$ ipython --no-banner

In [1]: import numpy as np

In [2]: from numpy import linalg as LA

In [3]: np.set_printoptions(precision=2, suppress=True, linewidth=120, sign=" ")

In [4]: rnd = lambda a: np.round(a, 2) + 0

In [5]: feats = np.loadtxt("data.csv", delimiter=",")

In [6]: feats
Out[6]: 
array([[-1.5,  0.5,  1.1],
       [-0.4, -0.1, -0.9],
       [12. ,  5. ,  3. ],
       [ 0. , -0.4,  0. ],
       [ 0.7, -0.2, -1.6],
       [-1. ,  0.3, -0.1],
       [-1.6,  0.5,  0.7],
       [ 0.2,  0.6,  0.2],
       [-1.4, -1.3,  0. ],
       [-0.7,  1. , -1. ],
       [-0.6, -1.9,  2.6],
       [-0.2, -1.9, -0.6],
       [-0.1,  0.8, -0.3],
       [-1. , -0.9, -2.9],
       [ 0.3, -0.4,  0.8],
       [ 0.2,  1.7, -1.6],
       [-0.9,  1.6, -0.3],
       [-1.4, -0.1,  0. ],
       [ 0.1, -0.5,  1.2],
       [-0.5, -0.7,  1.1],
       [-0.9,  1. ,  0.5],
       [ 0.6,  0.3,  0.1],
       [-0.3,  1.7, -0.5],
       [ 0.1,  0.3, -1.7],
       [-1.7, -2. , -0.2],
       [ 0. ,  1. ,  0.4]])

In [7]: # row 2 is much longer than the rest

In [8]: r0, r1 = feats[12], feats[19]

In [9]: r0 @ r1
Out[9]: np.float64(-0.84)

In [10]: pr = (r0 @ r1) / (r0 @ r0) * r0

In [11]: rnd(np.outer(r0, r1))
Out[11]: 
array([[ 0.05,  0.07, -0.11],
       [-0.4 , -0.56,  0.88],
       [ 0.15,  0.21, -0.33]])

In [12]: LA.matrix_rank(np.outer(r0, r1))
Out[12]: np.int64(1)

In [13]: rnd(LA.norm(r0 + r1) ** 2 + LA.norm(r0 - r1) ** 2)
Out[13]: np.float64(5.38)

In [14]: mat = np.loadtxt("run8.csv", delimiter=",")

In [15]: print(rnd(mat))
[[ 1.47 -3.59 -7.06 -5.93]
 [ 4.31  0.38 -4.04 -8.06]
 [ 5.54  4.4   0.77 -7.02]
 [ 4.57  0.91 -3.51 -8.12]
 [ 5.54  4.77  1.34 -6.7 ]
 [-3.58  0.88  5.19  7.71]
 [-4.83 -6.36 -4.54  3.96]
 [-4.63 -1.03  3.39  8.12]
 [-5.15 -6.02 -3.68  4.87]
 [ 4.33  6.62  5.46 -2.76]
 [-2.01  2.99  6.72  6.47]
 [ 5.51  5.    1.72 -6.46]
 [-4.1   0.    4.4   7.99]
 [ 5.53  4.83  1.45 -6.63]
 [-4.09  0.03  4.44  7.98]
 [-5.14 -2.33  1.96  8.02]
 [-5.54 -4.67 -1.2   6.78]]

In [16]: # rank 2

In [17]: left, sig, Vh = LA.svd(mat)

In [18]: rnd(sig)
Out[18]: array([ 35.38,  21.18,   0.  ,   0.  ])

In [19]: other = left[:, :2] @ np.diag(sig[:2]) @ Vh[:2]

In [20]: rnd(other)
Out[20]: 
array([[ 1.47, -3.59, -7.06, -5.93],
       [ 4.31,  0.38, -4.04, -8.06],
       [ 5.54,  4.4 ,  0.77, -7.02],
       [ 4.57,  0.91, -3.51, -8.12],
       [ 5.54,  4.77,  1.34, -6.7 ],
       [-3.58,  0.88,  5.19,  7.71],
       [-4.83, -6.36, -4.54,  3.96],
       [-4.63, -1.03,  3.39,  8.12],
       [-5.15, -6.02, -3.68,  4.87],
       [ 4.33,  6.62,  5.46, -2.76],
       [-2.01,  2.99,  6.72,  6.47],
       [ 5.51,  5.  ,  1.72, -6.46],
       [-4.1 ,  0.  ,  4.4 ,  7.99],
       [ 5.53,  4.83,  1.45, -6.63],
       [-4.09,  0.03,  4.44,  7.98],
       [-5.14, -2.33,  1.96,  8.02],
       [-5.54, -4.67, -1.2 ,  6.78]])

In [21]: rnd(LA.norm(mat - other) / LA.norm(mat))
Out[21]: np.float64(0.0)

In [22]: LA.matrix_rank(other)
Out[22]: np.int64(2)

In [23]: w1 = np.array([[-1, 4, -2, -4, 1, 2],
    ...:     [-3, -2, 4, 3, 4, -4],
    ...:     [-2, -5, -4, 3, 2, 4],
    ...:     [2, 5, -1, 3, -1, 0]])

In [24]: b = np.array([4, 2, 2, 1, 5, -2])

In [25]: hid = np.maximum(mat @ w1 + b, 0)

In [26]: rnd((hid > 0).mean(axis=0))
Out[26]: array([ 0.53,  0.47,  0.53,  0.53,  0.65,  0.47])

In [27]: cent = np.array([[-2, -2], [-1, -2], [-3, 1], [-2, 2], [3, -3], [-3, 3]])

In [28]: w1 @ cent
Out[28]: 
array([[  9, -13],
       [ 14,  -4],
       [  9,  22],
       [-15,  -6]])

In [29]: (hid @ cent).round(6).argmax(axis=1)
Out[29]: array([ 1,  1,  0,  0,  0,  1,  0,  1,  0,  0,  1,  0,  1,  0,  1,  1,  1])

In [30]: E = np.load("arr.npy")

In [31]: E
Out[31]: 
array([[ 0.,  0.,  0.,  5.,  2.],
       [ 0.,  0.,  0.,  4.,  5.],
       [ 0.,  0.,  0.,  2.,  4.],
       [ 5.,  4.,  2.,  0.,  0.],
       [ 2.,  5.,  4.,  0.,  0.]])

In [32]: # looks like rank 4

In [33]: LA.lstsq(E[:-1].T, E[-1])[2]
Out[33]: np.int32(3)

In [34]: np.unique(E.round(6), axis=0).shape
Out[34]: (5, 5)

In [35]: print(rnd(E @ LA.pinv(E) @ E))
[[ 0.  0.  0.  5.  2.]
 [ 0.  0.  0.  4.  5.]
 [ 0.  0.  0.  2.  4.]
 [ 5.  4.  2.  0.  0.]
 [ 2.  5.  4.  0.  0.]]

In [36]: np.allclose(E[:-1].T @ LA.lstsq(E[:-1].T, E[-1])[0], E[-1])
Out[36]: False
